$ ipython --no-banner

In [1]: import numpy as np

In [2]: np.set_printoptions(precision=2, suppress=True, linewidth=200)

In [3]: data = np.array([[-2, -2, -2, -2], [-3, 3, -3, 3], [-2, -2, -2, -2], [-3, 3, -3, 3]])

In [4]: np.linalg.matrix_rank(data, rtol=0.1)
Out[4]: np.int64(2)

In [5]: [round(float(x), 2) for x in np.linalg.svd(data, compute_uv=False)[:3]]
Out[5]: [8.49, 5.66, 0.0]

In [6]: np.argsort(-np.linalg.norm(data, axis=0).round(6), kind="stable")[:3]
Out[6]: array([0, 1, 2])

In [7]: E = np.loadtxt("dump.csv", delimiter=",")

In [8]: E
Out[8]: 
array([[ 0.,  2.,  0.],
       [ 1.,  0.,  0.],
       [ 0.,  0., -3.]])

In [9]: r0, v = E[0], E[1]

In [10]: r0 @ r0
Out[10]: np.float64(4.0)

In [11]: r0 @ v
Out[11]: np.float64(0.0)

In [12]: pr = (r0 @ v) / (r0 @ r0) * r0

In [13]: v - pr
Out[13]: array([1., 0., 0.])

In [14]: np.outer(r0, v)
Out[14]: 
array([[0., 0., 0.],
       [2., 0., 0.],
       [0., 0., 0.]])

In [15]: q, _ = np.linalg.qr(np.array([[0.5, 0.9, 1.1, -0.1, -1.5, 0.4],
    ...:     [-0.9, -0.7, 0.1, 1.4, 0.4, -0.2],
    ...:     [0.2, -1.1, -0.2, -0.8, 0.3, 0.7],
    ...:     [1.4, -0.8, -0.1, 0.6, -0.1, -0.7],
    ...:     [0.3, -0.5, -0.2, -0.8, 0.6, -0.3],
    ...:     [-1.6, -0.4, -0.3, -1.7, -0.2, -1.0]]))

In [16]: feats = q[:, :5]

In [17]: feats
Out[17]: 
array([[-0.21,  0.47,  0.79,  0.32,  0.04],
       [ 0.38, -0.35,  0.55, -0.62, -0.15],
       [-0.08, -0.59,  0.25,  0.37, -0.13],
       [-0.59, -0.45,  0.08, -0.08,  0.56],
       [-0.13, -0.27, -0.04,  0.35, -0.67],
       [ 0.67, -0.18,  0.03,  0.49,  0.45]])

In [18]: other = np.c_[feats[:, :2] @ np.array([[2, 2], [2, -1]]), np.array([-4, -4, -1, 2, -2, -4])]

In [19]: other
Out[19]: 
array([[ 0.52, -0.89, -4.  ],
       [ 0.05,  1.11, -4.  ],
       [-1.34,  0.42, -1.  ],
       [-2.08, -0.72,  2.  ],
       [-0.79,  0.02, -2.  ],
       [ 0.98,  1.52, -4.  ]])

In [20]: np.linalg.norm(np.linalg.qr(feats)[0].T @ other, axis=0) ** 2 / ((other ** 2).sum(axis=0) + 1e-12)
Out[20]: array([1.  , 1.  , 0.94])

In [21]: np.round(np.linalg.lstsq(feats, other[:, 0])[0], 2) + 0
Out[21]: array([2., 2., 0., 0., 0.])

In [22]: X = np.load("mat.npy")

In [23]: X
Out[23]: 
array([[-1.  , -0.7 ,  2.2 ,  0.6 ],
       [-1.  , -0.68,  2.18,  0.6 ],
       [-0.5 ,  0.3 ,  0.3 ,  0.1 ],
       [-1.5 , -0.4 ,  0.  , -1.9 ],
       [-2.5 ,  0.8 ,  0.5 , -0.6 ],
       [ 0.3 ,  0.8 ,  0.2 , -0.2 ],
       [ 0.7 , -0.1 ,  0.4 ,  1.5 ],
       [ 1.  ,  0.6 ,  0.5 ,  1.  ]])

In [24]: other = np.c_[X[:, :2] @ np.array([[2, 2], [2, 0]]), np.array([-2, 3, -3, 3, 3, 0, 0, -1])]

In [25]: other
Out[25]: 
array([[-3.4 , -2.  , -2.  ],
       [-3.36, -2.  ,  3.  ],
       [-0.4 , -1.  , -3.  ],
       [-3.8 , -3.  ,  3.  ],
       [-3.4 , -5.  ,  3.  ],
       [ 2.2 ,  0.6 ,  0.  ],
       [ 1.2 ,  1.4 ,  0.  ],
       [ 3.2 ,  2.  , -1.  ]])

In [26]: np.linalg.norm(np.linalg.qr(X)[0].T @ other, axis=0) ** 2 / ((other ** 2).sum(axis=0) + 1e-12)
Out[26]: array([1.  , 1.  , 0.35])

In [27]: np.round(np.linalg.lstsq(X, other[:, 0])[0], 2) + 0
Out[27]: array([2., 2., 0., 0.])

In [28]: basis = 20 * np.array([[-0.7, -0.3, -1.2, 0.4, 1.0],
    ...:     [-0.2, -0.9, -2.1, -0.5, -0.3],
    ...:     [0.3, 0.1, 0.0, 0.6, -0.1]])

In [29]: rng = np.random.default_rng(80661)

In [30]: labels = rng.integers(0, 3, 15)

In [31]: K = basis[labels] + rng.normal(size=(15, 5))

In [32]: K
Out[32]: 
array([[ -5.44, -19.31, -40.37,  -8.92,  -7.75],
       [ -3.72, -17.33, -42.56,  -9.34,  -5.32],
       [ -3.64, -17.35, -41.42,  -9.92,  -4.98],
       [ -2.81, -17.9 , -40.79,  -8.62,  -5.14],
       [  5.5 ,   0.37,  -0.59,  12.08,  -2.77],
       [-12.02,  -7.82, -22.4 ,   7.81,  19.7 ],
       [ -4.  , -16.44, -41.59,  -7.78,  -6.04],
       [ -5.25, -18.29, -41.68,  -9.67,  -4.77],
       [ -4.67, -17.75, -41.5 ,  -9.12,  -5.35],
       [  6.78,   3.68,   0.11,  10.32,  -1.96],
       [ -4.32, -17.74, -41.7 ,  -9.47,  -6.72],
       [ -4.21, -18.96, -40.51, -11.12,  -6.34],
       [-13.5 ,  -4.8 , -23.39,   7.4 ,  20.33],
       [-13.87,  -5.78, -23.23,   8.51,  19.5 ],
       [  5.02,   1.42,  -0.36,  12.92,  -3.69]])

In [33]: other = K / np.linalg.norm(K, axis=1, keepdims=True)

In [34]: G = other @ other.T

In [35]: round(float(np.degrees(np.arccos(np.clip(G[5, 4], -1, 1)))), 2)
Out[35]: 91.98

In [36]: q, vecs = np.linalg.qr(K[:, :1])[0], np.linalg.qr(K[:, 1:])[0]

In [37]: s = np.linalg.svd(q.T @ vecs, compute_uv=False)

In [38]: s
Out[38]: array([0.99])

In [39]: basis = K[[13, 10]].astype(float)

In [40]: for _ in range(6):
    ...:     labels = np.linalg.norm(K[:, None] - basis, axis=-1).argmin(axis=1)
    ...:     basis = np.array([K[labels == j].mean(axis=0) for j in range(2)])
    ...: 

In [41]: labels
Out[41]: array([1, 1, 1, 1, 0, 0, 1, 1, 1, 0, 1, 1, 0, 0, 0])

In [42]: np.bincount(labels)
Out[42]: array([6, 9])

In [43]: np.abs(basis[1] - basis[0]).argmax()
Out[43]: np.int64(2)

In [44]: W0 = np.load("w.npy")

In [45]: W0
Out[45]: 
array([[ 1,  0,  0],
       [ 6,  1,  0],
       [ 2, -4,  1]])

In [46]: d = np.linalg.norm(K[:, None] - K[None], axis=-1)

In [47]: np.flatnonzero(d[12] < d.mean() / 2)
Out[47]: array([ 5, 12, 13])

In [48]: (d + 1e9 * np.eye(15)).round(6).argmin(axis=1)
Out[48]: array([10,  2,  1,  2, 14, 13,  8,  8,  7,  4,  8, 10, 13, 12,  4])

In [49]: d.mean(axis=1).argmax()
Out[49]: np.int64(9)

In [50]: M = np.load("block12.npy")

In [51]: M
Out[51]: 
array([[1, 0, 1, 1, 1, 2],
       [0, 1, 0, 1, 1, 1],
       [1, 0, 1, 0, 1, 1],
       [1, 1, 0, 1, 0, 1],
       [1, 1, 1, 0, 1, 0],
       [2, 1, 1, 1, 0, 1]])

In [52]: vals, vecs = np.linalg.eigh(M)

In [53]: x0 = np.array([1, 1, 5, 2, 4, 2])

In [54]: vecs * np.abs(vals) @ vecs.T
Out[54]: 
array([[2.14, 0.81, 1.17, 0.59, 0.23, 0.99],
       [0.81, 1.59, 0.17, 0.75, 0.43, 0.23],
       [1.17, 0.17, 1.3 , 0.14, 0.75, 0.59],
       [0.59, 0.75, 0.14, 1.3 , 0.17, 1.17],
       [0.23, 0.43, 0.75, 0.17, 1.59, 0.81],
       [0.99, 0.23, 0.59, 1.17, 0.81, 2.14]])

In [55]: x0 @ M @ x0
Out[55]: np.int64(165)

In [56]: vals, vecs = np.linalg.eigh(M)

In [57]: np.round(np.linalg.svd(M, compute_uv=False), 2) + 0
Out[57]: array([4.9 , 1.73, 1.73, 1.4 , 0.29, 0.  ])

In [58]: np.round(vals.sum(), 2), np.trace(M)
Out[58]: (np.float64(6.0), np.int64(6))

In [59]: np.round(vecs @ np.diag(vals) @ vecs.T, 2) + 0
Out[59]: 
array([[1., 0., 1., 1., 1., 2.],
       [0., 1., 0., 1., 1., 1.],
       [1., 0., 1., 0., 1., 1.],
       [1., 1., 0., 1., 0., 1.],
       [1., 1., 1., 0., 1., 0.],
       [2., 1., 1., 1., 0., 1.]])

In [60]: np.unique(vals.round(6) + 0, return_counts=True)[1]
Out[60]: array([1, 1, 1, 1, 1, 1])

In [61]: np.abs(vecs[:, -1]).round(6).argmax()
Out[61]: np.int64(0)

In [62]: (vals > 1e-8).sum(), (vals < -1e-8).sum()
Out[62]: (np.int64(3), np.int64(2))

In [63]: vals.round(2) + 0
Out[63]: array([-1.73, -0.29,  0.  ,  1.4 ,  1.73,  4.9 ])

In [64]: np.round(np.linalg.eigvalsh(M @ M), 2) + 0
Out[64]: array([ 0.  ,  0.09,  1.95,  3.  ,  3.  , 23.96])

In [65]: np.abs(vecs[:, -1])
Out[65]: array([0.53, 0.31, 0.35, 0.35, 0.31, 0.53])

In [66]: np.round(vecs.T @ M @ vecs, 2) + 0
Out[66]: 
array([[-1.73,  0.  ,  0.  ,  0.  ,  0.  ,  0.  ],
       [ 0.  , -0.29,  0.  ,  0.  ,  0.  ,  0.  ],
       [ 0.  ,  0.  ,  0.  ,  0.  ,  0.  ,  0.  ],
       [ 0.  ,  0.  ,  0.  ,  1.4 ,  0.  ,  0.  ],
       [ 0.  ,  0.  ,  0.  ,  0.  ,  1.73,  0.  ],
       [ 0.  ,  0.  ,  0.  ,  0.  ,  0.  ,  4.9 ]])

In [67]: left, s, vt = np.linalg.svd(M)

In [68]: vecs = vt[:(s > 1e-8).sum()]

In [69]: x0 = M[4] + 2 * M[1] + rng.integers(2) * np.eye(6)[5]

In [70]: x0
Out[70]: array([1., 3., 1., 2., 3., 3.])

In [71]: round(np.linalg.norm(x0 - vecs.T @ vecs @ x0), 2)
Out[71]: np.float64(0.41)

In [72]: np.diag(vecs.T @ vecs)
Out[72]: array([0.83, 0.83, 0.83, 0.83, 0.83, 0.83])

In [73]: np.allclose(vecs.T @ vecs @ x0, x0)
Out[73]: False

In [74]: np.linalg.matrix_rank(np.vstack([M, x0]))
Out[74]: np.int64(6)

In [75]: vecs.T @ vecs
Out[75]: 
array([[ 0.83,  0.17,  0.17, -0.17, -0.17,  0.17],
       [ 0.17,  0.83, -0.17,  0.17,  0.17, -0.17],
       [ 0.17, -0.17,  0.83,  0.17,  0.17, -0.17],
       [-0.17,  0.17,  0.17,  0.83, -0.17,  0.17],
       [-0.17,  0.17,  0.17, -0.17,  0.83,  0.17],
       [ 0.17, -0.17, -0.17,  0.17,  0.17,  0.83]])

In [76]: r0 = np.array([-2, -1])

In [77]: np.polyval(r0, M[3])
Out[77]: array([-3, -3, -1, -3, -1, -3])

In [78]: np.correlate(M[3], M[4], "full")
Out[78]: array([0, 1, 1, 1, 3, 2, 3, 1, 2, 1, 1])

In [79]: other = M[0, 0] * M[1:] - np.outer(M[1:, 0], M[0])

In [80]: other
Out[80]: 
array([[ 0,  1,  0,  1,  1,  1],
       [ 0,  0,  0, -1,  0, -1],
       [ 0,  1, -1,  0, -1, -1],
       [ 0,  1,  0, -1,  0, -2],
       [ 0,  1, -1, -1, -2, -3]])

In [81]: M[:, 0] / M[0, 0]
Out[81]: array([1., 0., 1., 1., 1., 2.])

In [82]: np.flatnonzero(~other.round(6).any(axis=1))
Out[82]: array([], dtype=int64)

In [83]: q, _ = np.linalg.qr(np.array([[0.3, -1.3, -0.3, -1.2, -2.3, 0.1, -0.6, -0.9, -0.8],
    ...:     [1.5, -0.1, 0.4, 0.9, 0.9, 0.2, 1.1, -0.1, -1.4],
    ...:     [1.1, -0.5, -0.4, 0.5, 1.3, 0.0, -3.0, 1.1, -0.6],
    ...:     [-1.0, -0.6, -0.1, 0.0, -0.6, 0.1, 1.4, 0.0, -0.4],
    ...:     [0.4, -2.1, -1.7, 0.1, -0.1, 1.0, 1.0, -0.6, -1.4],
    ...:     [1.0, 1.4, 0.9, 2.1, 0.3, 1.9, 0.3, 0.4, -1.7],
    ...:     [1.4, 0.6, -1.0, -1.0, -0.4, -0.4, 0.0, -1.1, -0.7],
    ...:     [-1.6, 0.0, 0.6, 0.5, 0.5, -0.3, 0.7, 0.5, 0.9],
    ...:     [-0.2, 1.6, -0.8, 0.4, -1.5, 0.5, 0.7, 0.0, 0.1]]))

In [84]: mat = q[:, :7]

In [85]: mat
Out[85]: 
array([[-0.09,  0.39,  0.08,  0.37,  0.74,  0.14,  0.26],
       [-0.47,  0.05,  0.34, -0.17,  0.02,  0.61, -0.5 ],
       [-0.34,  0.17, -0.01, -0.23, -0.32,  0.32,  0.72],
       [ 0.31,  0.16, -0.05, -0.15,  0.2 ,  0.15, -0.21],
       [-0.12,  0.62, -0.44, -0.51,  0.03, -0.24, -0.19],
       [-0.31, -0.39,  0.3 , -0.5 ,  0.38, -0.43,  0.07],
       [-0.44, -0.15, -0.43,  0.39, -0.16, -0.1 , -0.25],
       [ 0.5 , -0.03,  0.13, -0.23, -0.12,  0.26, -0.03],
       [ 0.06, -0.47, -0.62, -0.22,  0.34,  0.41,  0.1 ]])

In [86]: hat = mat @ np.linalg.solve(mat.T @ mat, mat.T)

In [87]: hat @ mat[:, 2]
Out[87]: array([ 0.08,  0.34, -0.01, -0.05, -0.44,  0.3 , -0.43,  0.13, -0.62])

In [88]: np.trace(hat)
Out[88]: np.float64(7.0)

In [89]: hat.round(2) + 0
Out[89]: 
array([[ 0.94,  0.  ,  0.  ,  0.08, -0.03, -0.04, -0.11, -0.19,  0.02],
       [ 0.  ,  0.99,  0.03,  0.08, -0.02,  0.02,  0.05,  0.02, -0.02],
       [ 0.  ,  0.03,  0.92, -0.22,  0.04, -0.06, -0.12, -0.03,  0.05],
       [ 0.08,  0.08, -0.22,  0.26,  0.17, -0.1 , -0.19,  0.2 ,  0.11],
       [-0.03, -0.02,  0.04,  0.17,  0.96,  0.01,  0.02, -0.08, -0.02],
       [-0.04,  0.02, -0.06, -0.1 ,  0.01,  0.93, -0.16, -0.15,  0.05],
       [-0.11,  0.05, -0.12, -0.19,  0.02, -0.16,  0.64, -0.36,  0.11],
       [-0.19,  0.02, -0.03,  0.2 , -0.08, -0.15, -0.36,  0.4 ,  0.07],
       [ 0.02, -0.02,  0.05,  0.11, -0.02,  0.05,  0.11,  0.07,  0.96]])

In [90]: np.allclose(hat @ hat, hat)
Out[90]: True

In [91]: np.round(np.linalg.eigvalsh(hat), 2) + 0
Out[91]: array([0., 0., 1., 1., 1., 1., 1., 1., 1.])

In [92]: other = mat + rng.integers(-2, 3, (9, 1)) @ rng.integers(-2, 3, (1, 7))

In [93]: other
Out[93]: 
array([[-1.09,  2.39,  0.08,  0.37,  0.74, -1.86,  1.26],
       [-0.47,  0.05,  0.34, -0.17,  0.02,  0.61, -0.5 ],
       [ 0.66, -1.83, -0.01, -0.23, -0.32,  2.32, -0.28],
       [ 0.31,  0.16, -0.05, -0.15,  0.2 ,  0.15, -0.21],
       [-2.12,  4.62, -0.44, -0.51,  0.03, -4.24,  1.81],
       [ 1.69, -4.39,  0.3 , -0.5 ,  0.38,  3.57, -1.93],
       [ 1.56, -4.15, -0.43,  0.39, -0.16,  3.9 , -2.25],
       [-0.5 ,  1.97,  0.13, -0.23, -0.12, -1.74,  0.97],
       [ 2.06, -4.47, -0.62, -0.22,  0.34,  4.41, -1.9 ]])

In [94]: np.round(np.linalg.svd(other - mat, compute_uv=False), 2) + 0
Out[94]: array([13.78,  0.  ,  0.  ,  0.  ,  0.  ,  0.  ,  0.  ])

In [95]: [round(float(x), 2) for x in np.linalg.svd(other, compute_uv=False)[:3]]
Out[95]: [14.18, 1.0, 1.0]

In [96]: np.linalg.matrix_rank(other, rtol=0.1)
Out[96]: np.int64(1)

In [97]: round(np.linalg.norm(other, 2) / np.linalg.norm(other), 2)
Out[97]: np.float64(0.99)

In [98]: np.argsort(-np.linalg.norm(other, axis=0).round(6), kind="stable")[:3]
Out[98]: array([1, 5, 6])

In [99]: np.linalg.cond(other) > 100
Out[99]: np.False_
